% python3 -q
>>> import numpy as np
>>> from numpy import linalg as LA
>>> np.set_printoptions(suppress=True, linewidth=120)
>>> m1 = np.load("sample17.npy")
>>> m1.round(2) + 0
array([[ 0.  , -0.01,  0.01, -0.03, -0.01,  0.03],
       [-0.01,  0.03, -0.06,  0.12,  0.03, -0.12],
       [ 0.01, -0.06,  0.22, -0.25,  0.28,  0.17],
       [-0.03,  0.12, -0.25,  0.45, -0.02, -0.41],
       [-0.01,  0.03,  0.28, -0.02,  0.87, -0.18],
       [ 0.03, -0.12,  0.17, -0.41, -0.18,  0.43]])
>>> # rows and columns are dependent
>>> x0 = np.array([1, 2, 1, -1, -1, -1])
>>> np.round(LA.eigvalsh(2 * m1 - np.eye(6)), 2)
array([-1., -1., -1., -1.,  1.,  1.])
>>> round(np.trace(m1), 2)
np.float64(2.0)
>>> np.round((x0 - m1 @ x0) @ (m1 @ x0), 2)
np.float64(-0.0)
>>> np.round(m1 @ x0, 2)
array([ 0.01, -0.03, -0.08, -0.05, -0.35,  0.13])
>>> ev, vecs = LA.eigh(m1)
>>> np.round(vecs.T @ m1 @ vecs, 2) + 0
array([[0., 0., 0., 0., 0., 0.],
       [0., 0., 0., 0., 0., 0.],
       [0., 0., 0., 0., 0., 0.],
       [0., 0., 0., 0., 0., 0.],
       [0., 0., 0., 0., 1., 0.],
       [0., 0., 0., 0., 0., 1.]])
>>> np.round(vecs.T @ vecs, 2) + 0
array([[1., 0., 0., 0., 0., 0.],
       [0., 1., 0., 0., 0., 0.],
       [0., 0., 1., 0., 0., 0.],
       [0., 0., 0., 1., 0., 0.],
       [0., 0., 0., 0., 1., 0.],
       [0., 0., 0., 0., 0., 1.]])
>>> np.round(LA.svd(m1, compute_uv=False), 2) + 0
array([1., 1., 0., 0., 0., 0.])
>>> ev.round(2) + 0
array([0., 0., 0., 0., 1., 1.])
>>> left, sv, Vt = LA.svd(m1)
>>> vecs = Vt[:(sv > 1e-8).sum()]
>>> rng = np.random.default_rng(264572)
>>> x0 = m1[5] + 2 * m1[0] + rng.integers(2) * np.eye(6)[1]
>>> x0.round(2)
array([ 0.03,  0.87,  0.19, -0.47, -0.19,  0.48])
>>> LA.matrix_rank(np.vstack([m1, x0]))
np.int64(3)
>>> np.round(vecs.T @ vecs, 2) + 0
array([[ 0.  , -0.01,  0.01, -0.03, -0.01,  0.03],
       [-0.01,  0.03, -0.06,  0.12,  0.03, -0.12],
       [ 0.01, -0.06,  0.22, -0.25,  0.28,  0.17],
       [-0.03,  0.12, -0.25,  0.45, -0.02, -0.41],
       [-0.01,  0.03,  0.28, -0.02,  0.87, -0.18],
       [ 0.03, -0.12,  0.17, -0.41, -0.18,  0.43]])
